$ python -q
>>> import numpy as np
>>> import numpy.linalg as la
>>> np.set_printoptions(precision=2, suppress=True, linewidth=160, floatmode="fixed")
>>> mat = np.load("case3.npy")
>>> print(mat)
[[ 0.85  0.19  0.06 -0.29]
 [ 0.19  0.75 -0.08  0.38]
 [ 0.06 -0.08  0.98  0.12]
 [-0.29  0.38  0.12  0.42]]
>>> # equal to its transpose
>>> print(la.cond(mat) > 100)
True
>>> x = np.array([3, -2, 0, 4])
>>> print(round(np.trace(mat), 2))
3.0
>>> print(mat @ x)
[1.00 0.58 0.81 0.04]
>>> M2 = mat / np.sqrt((mat ** 2).mean(axis=1, keepdims=True))
>>> print(la.matrix_rank(M2) == la.matrix_rank(mat))
True
>>> ev, vecs = la.eigh(mat)
>>> x = np.array([5, 4, 8, 3])
>>> print(vecs * np.maximum(ev, 0) @ vecs.T)
[[ 0.85  0.19  0.06 -0.29]
 [ 0.19  0.75 -0.08  0.38]
 [ 0.06 -0.08  0.98  0.12]
 [-0.29  0.38  0.12  0.42]]
>>> print(la.eigvalsh(mat[1:, 1:]))
[0.15 1.00 1.00]
>>> hat = np.triu(np.array([[1, -2, 2, 3], [0, -2, 2, -3], [-1, 0, 0, -2], [2, -3, 2, -1]]), 1) + np.eye(4)
>>> M2 = hat @ mat @ la.inv(hat)
>>> print(hat @ mat - mat @ hat)
[[-1.14  1.17  0.38 -1.12]
 [ 1.00 -0.91 -0.30  0.51]
 [ 0.59 -0.64 -0.20  0.70]
 [ 0.00 -0.59 -0.17  2.25]]
>>> print(np.round(np.poly(M2), 2) + 0)
[ 1.00 -3.00  3.00 -1.00  0.00]
>>> print(la.matrix_rank(M2))
3
>>> print(np.trace(M2), round(float(np.trace(mat)), 2))
3.0 3.0
>>> m1 = np.loadtxt("data.csv", delimiter=",")
>>> print(m1)
[[ 1.00 -1.00  2.00 -2.00 -2.00  2.00  1.00 -1.00]
 [ 1.00  0.00  1.00 -1.00 -2.00 -2.00 -2.00  0.00]
 [ 2.00  0.00  1.00 -1.00 -1.00  2.00  2.00 -2.00]
 [ 0.00 -2.00  0.00  1.00  2.00 -2.00  1.00  2.00]
 [-2.00 -2.00 -1.00  0.00  0.00 -1.00  1.00  1.00]
 [ 1.00  2.00  2.00 -2.00  1.00  2.00 -2.00  1.00]
 [-2.00  0.00 -2.00 -2.00 -1.00  0.00  2.00  2.00]
 [ 1.00  2.00  2.00 -2.00 -2.00  2.00  1.00 -1.00]
 [-1.00  2.00 -2.00  2.00  1.00  1.00 -2.00 -1.00]
 [ 3.00 -1.00  4.00 -4.00 -6.00 -2.00 -3.00 -1.00]]
>>> t = np.radians(60)
>>> r_ = np.eye(8)
>>> r_[5, 5] = r_[7, 7] = np.cos(t)
>>> r_[5, 7], r_[7, 5] = -np.sin(t), np.sin(t)
>>> print(r_)
[[ 1.00  0.00  0.00  0.00  0.00  0.00  0.00  0.00]
 [ 0.00  1.00  0.00  0.00  0.00  0.00  0.00  0.00]
 [ 0.00  0.00  1.00  0.00  0.00  0.00  0.00  0.00]
 [ 0.00  0.00  0.00  1.00  0.00  0.00  0.00  0.00]
 [ 0.00  0.00  0.00  0.00  1.00  0.00  0.00  0.00]
 [ 0.00  0.00  0.00  0.00  0.00  0.50  0.00 -0.87]
 [ 0.00  0.00  0.00  0.00  0.00  0.00  1.00  0.00]
 [ 0.00  0.00  0.00  0.00  0.00  0.87  0.00  0.50]]
>>> M2 = m1 @ r_.T
>>> print(np.round(la.det(r_), 2), np.trace(r_))
1.0 7.0
>>> print(la.svd(m1, compute_uv=False), la.svd(M2, compute_uv=False))
[11.75  6.98  6.07  4.31  3.98  1.90  1.11  0.37] [11.75  6.98  6.07  4.31  3.98  1.90  1.11  0.37]
>>> print(np.allclose(la.norm(m1, axis=1), la.norm(M2, axis=1)))
True
>>> arr = np.array([[2, 0, 2, 1, -2, 1],
...     [-1, 2, 0, -2, 1, -1],
...     [-2, 0, 1, 2, 2, -1],
...     [1, 0, -1, 2, -1, -1]])
>>> M2 = np.array([[3, 3, 2], [0, 3, 0], [2, 0, 1], [0, 2, 0], [2, 3, 2], [3, 3, 2]])
>>> print(la.matrix_rank(np.vstack([arr, M2.T])))
6
>>> print(np.vstack([arr, M2.T]).shape)
(7, 6)
>>> print(arr @ M2)
[[ 9  5  4]
 [-4 -1 -2]
 [-3  1 -1]
 [-4  1 -3]]
>>> G = arr.T @ arr
>>> print(la.matrix_rank(G))
4
>>> print(np.trace(G), (arr ** 2).sum())
47 47
>>> print(np.diag(G))
[10  4  6 13 10  4]
>>> def softmax(z):
...     e = np.exp(z - z.max(axis=-1, keepdims=True))
...     return e / e.sum(axis=-1, keepdims=True)
... 
>>> print(np.round(softmax(10 * arr[0]), 2) + 0)
[0.50 0.00 0.50 0.00 0.00 0.00]
>>> print(softmax(arr[0]))
[0.35 0.05 0.35 0.13 0.01 0.13]
>>> print(softmax(arr).sum(axis=1))
[1.00 1.00 1.00 1.00]
>>> S = arr @ arr.T / np.sqrt(6)
>>> print(np.round(softmax(S + np.triu(np.full(S.shape, -np.inf), 1)), 2) + 0)
[[1.00 0.00 0.00 0.00]
 [0.00 1.00 0.00 0.00]
 [0.00 0.00 0.99 0.00]
 [0.11 0.00 0.03 0.85]]
>>> x = np.array([-2, -2, -2, 2, 0, 0])
>>> h1 = np.maximum(arr @ x, 0)
>>> print(arr.T @ h1)
[ -8   0   2  20   8 -10]
>>> print(arr * (h1 > 1e-9)[:, None])
[[ 0  0  0  0  0  0]
 [ 0  0  0  0  0  0]
 [-2  0  1  2  2 -1]
 [ 1  0 -1  2 -1 -1]]
>>> print(h1)
[0 0 6 4]
>>> print(np.tanh(arr @ x))
[-1.00 -1.00  1.00  1.00]
>>> F = np.load("a.npy")
>>> print(F)
[[-4 -4 -4  4 -2  0  2  2 -2  0 -2 -4  4]
 [-2 -2 -2  2 -1  0  1  1 -1  0 -1 -2  2]
 [-4 -4 -4  4 -2  0  2  2 -2  0 -2 -4  4]
 [-4 -4 -4  4 -2  0  2  2 -2  0 -2 -4  4]
 [-6 -6 -6  6 -3  0  3  3 -3  0 -3 -6  6]
 [ 0  0  0  0  0  0  0  0  0  0  0  0  0]
 [-4 -4 -4  4 -2  0  2  2 -2  0 -2 -4  4]
 [-6 -6 -6  6 -3  0  3  3 -3  0 -3 -6  6]
 [-6 -6 -6  6 -3  0  3  3 -3  0 -3 -6  6]
 [ 0  0  0  0  0  0  0  0  0  0  0  0  0]
 [-6 -6 -6  6 -3  0  3  3 -3  0 -3 -6  6]
 [-4 -4 -4  4 -2  0  2  2 -2  0 -2 -4  4]]
>>> # row 2 repeats row 0
>>> rank = la.matrix_rank(F)
>>> print(rank)
1
>>> null = la.svd(F)[2][rank:].T
>>> print(null.shape)
(13, 12)
>>> print([int(la.matrix_rank(F[:i])) for i in range(1, len(F) + 1)])
[1, 1, 1, 1, 1, 1, 1, 1, 1, 1, 1, 1]
>>> W0 = np.load("w.npy")
>>> print(W0)
[[-0.47  0.58  1.99  1.58 -1.11  0.88]
 [ 2.06  0.74 -1.98 -0.31  0.43  0.13]
 [ 0.81  0.09 -0.71  1.59 -0.91 -2.11]
 [ 1.30 -2.35 -0.53  0.52  1.08 -0.30]
 [-0.56  2.68  1.08 -0.50  0.10  0.25]
 [-0.30  0.99  0.19 -0.27  2.24 -1.67]
 [-1.90  0.16 -0.41  2.07 -0.11  0.95]
 [-0.75 -0.73 -0.26  1.62 -1.18  1.96]
 [ 0.06  0.76 -0.04  2.10  1.73 -1.00]
 [ 0.38 -0.09  1.94 -1.74  1.02  1.02]
 [ 0.03  1.52  0.99  0.10  0.37  2.36]
 [-1.71  1.58  0.00  0.80 -0.95  1.43]
 [-1.35  0.44  0.80 -2.28 -0.15  1.04]
 [ 0.14 -0.58  0.25 -2.05 -1.67 -1.27]
 [-0.92  0.97 -0.61 -2.59 -0.16 -0.32]
 [ 0.63  0.14  0.51  0.12  1.59  2.40]
 [-0.26  1.69 -0.67 -0.35  1.49 -1.82]
 [-1.69  0.16  0.14 -0.30  0.06  2.45]
 [-2.07  0.01  0.32 -0.13  1.55 -1.49]
 [ 0.42  1.20  2.08 -1.35  1.03  0.38]
 [ 0.22  1.52 -1.33  2.04  0.49 -0.69]
 [-1.34 -1.98 -1.30 -0.77  0.72  0.69]
 [ 0.72  0.89  0.71 -1.73 -0.20  2.04]
 [ 2.55  0.35 -0.45 -1.46 -0.01 -0.19]
 [ 0.27 -0.01  0.36 -2.77  0.10  1.05]
 [ 0.96 -0.39 -0.51 -0.80 -2.64 -0.27]
 [-1.86 -0.46  0.71  0.94  1.29 -1.51]
 [-0.23  1.59 -1.41 -1.17  1.08 -1.39]
 [-0.11 -1.85 -0.22  0.43 -1.02  2.07]
 [-0.47 -0.36  1.94 -0.57  2.07 -0.48]
 [ 0.31 -0.23  2.10  0.68  1.80 -0.88]
 [ 0.18 -1.61  0.26 -0.77 -0.85 -2.24]
 [ 1.53  0.82 -1.90  0.69  0.22  1.37]
 [ 0.86  1.75 -0.48  1.76 -1.28 -0.47]
 [-0.33  1.37 -1.23 -0.84  0.83 -2.02]
 [ 2.26 -1.92 -0.26  0.13 -0.24 -0.24]]
>>> print(np.abs(W0).max())
2.77
>>> print(np.round(la.norm(W0), 2))
18.0
>>> print(W0.mean(axis=0))
[-0.02  0.26  0.06 -0.16  0.24  0.06]
>>> print(la.svd(W0, compute_uv=False))
[8.79 8.36 7.95 6.91 6.14 5.32]
>>> print(la.matrix_rank(W0))
6
